>>> import numpy as np
>>> import numpy.linalg as la
>>> np.set_printoptions(suppress=True, linewidth=160)
>>> arr = np.loadtxt("case6.csv", delimiter=",")
>>> print(arr)
[[ 0. -2.  0.]
 [ 2.  0.  3.]
 [ 0. -3.  0.]]
>>> Uu, s, VT = la.svd(arr)
>>> print(s.round(3))
[ 3.606  3.606 -0.   ]
>>> M2 = Uu[:, :2] @ np.diag(s[:2]) @ VT[:2]
>>> print(la.matrix_rank(M2))
2
>>> print(np.round(la.norm(arr - M2) / la.norm(arr), 3))
0.0
>>> print(np.abs(arr - M2).max())
0.0
>>> print(M2)
[[ 0. -2.  0.]
 [ 2.  0.  3.]
 [ 0. -3.  0.]]
>>> print(round(float(la.norm(arr - M2, 2)), 3), s[2])
0.0 -0.0
>>> print(round(float(la.norm(M2, 2) / la.norm(M2)), 3))
0.707
>>> print(la.matrix_rank(M2, rtol=0.1))
2
>>> rng = np.random.default_rng(36)
>>> z = rng.permutation(3)
>>> print(z)
[0 1 2]
>>> M2 = arr[z][:, z]
>>> print(round(la.det(M2), 3), round(la.det(arr[z]), 3))
0.0 0.0
>>> print(np.diag(M2))
[0. 0. 0.]
>>> print(np.round(np.sort(np.abs(la.eigvals(M2))), 3))
[0.    3.606 3.606]
>>> print(arr @ arr)
[[ -4.   0.  -6.]
 [  0. -13.   0.]
 [ -6.   0.  -9.]]
>>> print(np.trace(arr))
0.0
>>> print(np.round(np.sort(np.abs(la.eigvals(arr))), 3))
[0.    3.606 3.606]
>>> print(np.round(la.matrix_power(arr, 2), 3))
[[ -4.   0.  -6.]
 [  0. -13.   0.]
 [ -6.   0.  -9.]]
>>> print(np.allclose(arr, arr.T))
False
>>> print((arr + arr.T) / 2)
[[0. 0. 0.]
 [0. 0. 0.]
 [0. 0. 0.]]
>>> x0 = np.array([2, 4, -1])
>>> print(x0 @ arr @ x0)
0.0
>>> print(np.round(la.svd(arr, compute_uv=False), 3))
[3.606 3.606 0.   ]
>>> print(round(la.det(arr), 3))
0.0
>>> q = la.solve(np.eye(3) - arr, np.eye(3) + arr)
>>> print(np.round(q @ q.T, 3) + 0)
[[1. 0. 0.]
 [0. 1. 0.]
 [0. 0. 1.]]
>>> print(np.round(la.det(q), 3))
1.0
